In [1]: import numpy as np

In [2]: np.set_printoptions(suppress=True, linewidth=120)

In [3]: arr = np.load("arr.npy")

In [4]: arr
Out[4]: 
array([[-1.,  1.,  0.,  0.,  0.,  0.,  0.,  0.,  0.,  0.],
       [ 0., -1.,  1.,  0.,  0.,  0.,  0.,  0.,  0.,  0.],
       [ 0.,  0., -1.,  1.,  0.,  0.,  0.,  0.,  0.,  0.],
       [ 0.,  0.,  0., -1.,  1.,  0.,  0.,  0.,  0.,  0.],
       [ 0.,  0.,  0.,  0., -1.,  1.,  0.,  0.,  0.,  0.],
       [ 0.,  0.,  0.,  0.,  0., -1.,  1.,  0.,  0.,  0.],
       [ 0.,  0.,  0.,  0.,  0.,  0., -1.,  1.,  0.,  0.],
       [ 0.,  0.,  0.,  0.,  0.,  0.,  0., -1.,  1.,  0.],
       [ 0.,  0.,  0.,  0.,  0.,  0.,  0.,  0., -1.,  1.],
       [ 0.,  0.,  0.,  0.,  0.,  0.,  0.,  0.,  0., -1.]])

In [5]: r0 = np.array([1, -2, 2, -2, 2, -2, -1, 0, 1, -2])

In [6]: Y = arr + np.outer(r0, np.eye(10)[6])

In [7]: np.linalg.matrix_rank(Y - arr)
Out[7]: np.int64(1)

In [8]: np.linalg.matrix_rank(np.linalg.inv(Y) - np.linalg.inv(arr), tol=1e-8)
Out[8]: np.int64(1)

In [9]: vec = np.array([0, -2, -2, -1, 2, 0, 0, 2, 0, -2])

In [10]: rhs = arr @ vec

In [11]: rhs
Out[11]: array([-2.,  0.,  1.,  3., -2.,  0.,  2., -2., -2.,  2.])

In [12]: np.round(np.linalg.solve(arr.T, arr[2]), 2)
Out[12]: array([-0., -0.,  1., -0., -0., -0., -0., -0., -0., -0.])

In [13]: np.round(np.linalg.solve(arr, rhs + arr[:, 8]), 2)
Out[13]: array([-0., -2., -2., -1.,  2., -0., -0.,  2.,  1., -2.])

In [14]: np.round(np.linalg.solve(arr, arr[:, 6]), 2)
Out[14]: array([-0., -0., -0., -0., -0., -0.,  1., -0., -0., -0.])

In [15]: Y = np.linalg.inv(arr)

In [16]: round(np.linalg.det(arr) * np.linalg.det(Y), 2)
Out[16]: np.float64(1.0)

In [17]: (np.abs(Y) > 1e-9).astype(int)
Out[17]: 
array([[1, 1, 1, 1, 1, 1, 1, 1, 1, 1],
       [0, 1, 1, 1, 1, 1, 1, 1, 1, 1],
       [0, 0, 1, 1, 1, 1, 1, 1, 1, 1],
       [0, 0, 0, 1, 1, 1, 1, 1, 1, 1],
       [0, 0, 0, 0, 1, 1, 1, 1, 1, 1],
       [0, 0, 0, 0, 0, 1, 1, 1, 1, 1],
       [0, 0, 0, 0, 0, 0, 1, 1, 1, 1],
       [0, 0, 0, 0, 0, 0, 0, 1, 1, 1],
       [0, 0, 0, 0, 0, 0, 0, 0, 1, 1],
       [0, 0, 0, 0, 0, 0, 0, 0, 0, 1]])

In [18]: round(np.linalg.cond(arr), 2)
Out[18]: np.float64(13.23)

In [19]: np.round(np.linalg.det(arr) * Y, 2)
Out[19]: 
array([[-1., -1., -1., -1., -1., -1., -1., -1., -1., -1.],
       [-0., -1., -1., -1., -1., -1., -1., -1., -1., -1.],
       [-0., -0., -1., -1., -1., -1., -1., -1., -1., -1.],
       [-0., -0., -0., -1., -1., -1., -1., -1., -1., -1.],
       [-0., -0., -0., -0., -1., -1., -1., -1., -1., -1.],
       [-0., -0., -0., -0., -0., -1., -1., -1., -1., -1.],
       [-0., -0., -0., -0., -0., -0., -1., -1., -1., -1.],
       [-0., -0., -0., -0., -0., -0., -0., -1., -1., -1.],
       [-0., -0., -0., -0., -0., -0., -0., -0., -1., -1.],
       [-0., -0., -0., -0., -0., -0., -0., -0., -0., -1.]])
